$ python3 -q
>>> import numpy as np
>>> np.set_printoptions(precision=2, suppress=True, linewidth=100)
>>> def rd(a):
...     return np.round(a, 2) + 0
... 
>>> rng = np.random.default_rng(81)
>>> mat = rng.normal(size=(23, 3)) + 3 * np.array([-1, 0, 3])
>>> print(rd(mat))
[[-2.43  0.78  8.28]
 [-2.5   1.23  9.04]
 [-1.66  1.15  8.75]
 [-2.33  0.59 10.37]
 [-2.68 -1.82  9.41]
 [-2.3   0.18  9.57]
 [-4.12  1.35  9.19]
 [-4.16 -0.54  8.96]
 [-2.44 -0.59 10.96]
 [-3.46 -0.47  8.12]
 [-3.06  1.33  8.43]
 [-3.29  0.47  7.55]
 [-2.33  0.58  9.95]
 [-2.04  0.81  9.21]
 [-3.77  0.16  7.83]
 [-3.22 -0.44  9.05]
 [-2.77 -0.7   8.76]
 [-3.34 -2.1   8.2 ]
 [-5.39  0.15  7.56]
 [-4.15 -0.27  8.9 ]
 [-1.63 -0.77 10.87]
 [-1.52  0.12  9.98]
 [-1.73  0.79  8.46]]
>>> x = np.array([-3, 3, 1])
>>> target = mat @ x
>>> print(rd(np.linalg.lstsq(mat, target)[0]))
[-3.  3.  1.]
>>> print(rd(np.linalg.pinv(mat) @ mat))
[[1. 0. 0.]
 [0. 1. 0.]
 [0. 0. 1.]]
>>> target = target + 0.3 * rng.normal(size=23)
>>> print(rd(target))
[17.88 20.41 17.49 19.39 12.05 17.12 25.67 19.9  16.28 16.55 21.72 18.43 18.61 17.6  19.95 17.2
 14.85 11.82 24.71 20.79 13.42 15.07 16.29]
>>> b, *_ = np.linalg.lstsq(mat, target)
>>> print(b.round())
[-3.  3.  1.]
>>> print([round(float(np.linalg.norm(np.linalg.solve(mat.T @ mat + lam * np.eye(3), mat.T @ target))), 2) for lam in (0, 1, 10, 100)])
[4.44, 4.27, 3.28, 1.92]
>>> basis = mat[[6, 7]].astype(float)
>>> for _ in range(6):
...     labels = np.linalg.norm(mat[:, None] - basis, axis=-1).argmin(axis=1)
...     basis = np.array([mat[labels == j].mean(axis=0) for j in range(2)])
... 
>>> print(labels)
[0 0 0 0 1 0 0 1 0 1 0 1 0 0 1 1 1 1 1 1 0 0 0]
>>> print(np.bincount(labels))
[13 10]
>>> print(np.abs(basis[1] - basis[0]).argmax())
0
>>> print(rd(basis))
[[-2.31  0.58  9.47]
 [-3.62 -0.56  8.43]]
>>> print(rd(basis[1] - basis[0]))
[-1.31 -1.14 -1.03]
>>> def softmax(z):
...     e = np.exp(z - z.max(axis=-1, keepdims=True))
...     return e / e.sum(axis=-1, keepdims=True)
... 
>>> print(rd(softmax(10 * basis[0])))
[0. 0. 1.]
>>> print(rd(softmax(basis[0])))
[0. 0. 1.]
>>> scores = basis @ basis.T / np.sqrt(3)
>>> print(rd(softmax(scores)))
[[0.99 0.01]
 [0.87 0.13]]
>>> print(softmax(scores).round(6).argmax(axis=1))
[0 0]
>>> A = np.loadtxt("sample15.csv", delimiter=",")
>>> print(rd(A))
[[ 0.96 -0.19 -0.11 -0.11 -0.11]
 [-0.19  0.06 -0.57 -0.57 -0.57]
 [-0.11 -0.57  0.66 -0.34 -0.34]
 [-0.11 -0.57 -0.34  0.66 -0.34]
 [-0.11 -0.57 -0.34 -0.34  0.66]]
>>> hat = np.triu(np.array([[1, 2, 0, 0, -1],
...     [-2, -1, -1, 1, -2],
...     [-2, -2, -1, 0, -1],
...     [-2, -2, -1, 2, 1],
...     [0, 1, -2, -1, 2]]), 1) + np.eye(5)
>>> A2 = hat @ A @ np.linalg.inv(hat)
>>> print(rd(np.poly(A2)))
[ 1. -3.  2.  2. -3.  1.]
>>> print(rd(np.linalg.det(A2)))
-1.0
>>> print(np.trace(A2), rd(np.trace(A)))
3.0 3.0
>>> x = np.array([6, 8, 8, 0, 5])
>>> target = A @ x
>>> print(rd(target))
[ 2.79 -8.04 -1.62 -9.62 -4.62]
>>> print(rd(np.linalg.solve(A, target + A[:, 4])))
[6. 8. 8. 0. 6.]
>>> print(rd(np.linalg.solve(A.T, A[0])))
[1. 0. 0. 0. 0.]
>>> print(rd(np.linalg.solve(A, 3 * target)))
[18. 24. 24.  0. 15.]
>>> print(rd(np.linalg.norm(A, axis=1)))
[1. 1. 1. 1. 1.]
>>> print(rd(np.linalg.norm(A, 1)), rd(np.linalg.norm(A, np.inf)))
2.02 2.02
>>> print(rd(np.linalg.norm(A[3], 1)), rd(np.linalg.norm(A[3], np.inf)))
2.02 0.66
>>> U, sv, Vt = np.linalg.svd(A, full_matrices=False)
>>> print(rd(Vt @ Vt.T))
[[1. 0. 0. 0. 0.]
 [0. 1. 0. 0. 0.]
 [0. 0. 1. 0. 0.]
 [0. 0. 0. 1. 0.]
 [0. 0. 0. 0. 1.]]
>>> print(U.shape, sv.shape, Vt.shape)
(5, 5) (5,) (5, 5)
>>> print(rd(np.sqrt((sv ** 2).sum())), rd(np.linalg.norm(A)))
2.24 2.24
>>> vals, V = np.linalg.eigh(A)
>>> x = np.array([3, -8, 6, -3, 5])
>>> print(rd(x @ A @ x / (x @ x)), rd(vals[0]), rd(vals[-1]))
0.96 -1.0 1.0
>>> print(rd(x @ A @ x))
136.62
>>> print(rd(V * np.maximum(vals, 0) @ V.T))
[[ 0.98 -0.09 -0.06 -0.06 -0.06]
 [-0.09  0.53 -0.28 -0.28 -0.28]
 [-0.06 -0.28  0.83 -0.17 -0.17]
 [-0.06 -0.28 -0.17  0.83 -0.17]
 [-0.06 -0.28 -0.17 -0.17  0.83]]
>>> print(rd(np.linalg.eigvalsh(A[1:, 1:])))
[-0.96  1.    1.    1.  ]
>>> J = np.load("case4.npy")
>>> print(J)
[[3 3 3 8 6]
 [3 3 3 8 6]
 [1 1 1 6 4]]
>>> f = np.array([-2, 2, -3])
>>> print(rd(np.correlate(A[4], A[1], "full")))
[ 0.06  0.38  0.58  0.7   0.   -0.09 -0.33  0.1  -0.12]
>>> print(rd(np.convolve(A[4], f)))
[ 0.23  0.91 -0.11  1.7  -0.98  2.34 -1.98]
>>> rk = np.linalg.matrix_rank(J)
>>> print(rk)
2
>>> ns = np.linalg.svd(J)[2][rk:].T
>>> print([int(np.linalg.matrix_rank(np.delete(J, i, axis=0))) for i in range(3)])
[2, 2, 1]
>>> print(rd(ns @ ns.T))
[[ 0.68 -0.32 -0.32  0.06 -0.09]
 [-0.32  0.68 -0.32  0.06 -0.09]
 [-0.32 -0.32  0.68  0.06 -0.09]
 [ 0.06  0.06  0.06  0.25 -0.42]
 [-0.09 -0.09 -0.09 -0.42  0.71]]
>>> print(ns.shape)
(5, 3)
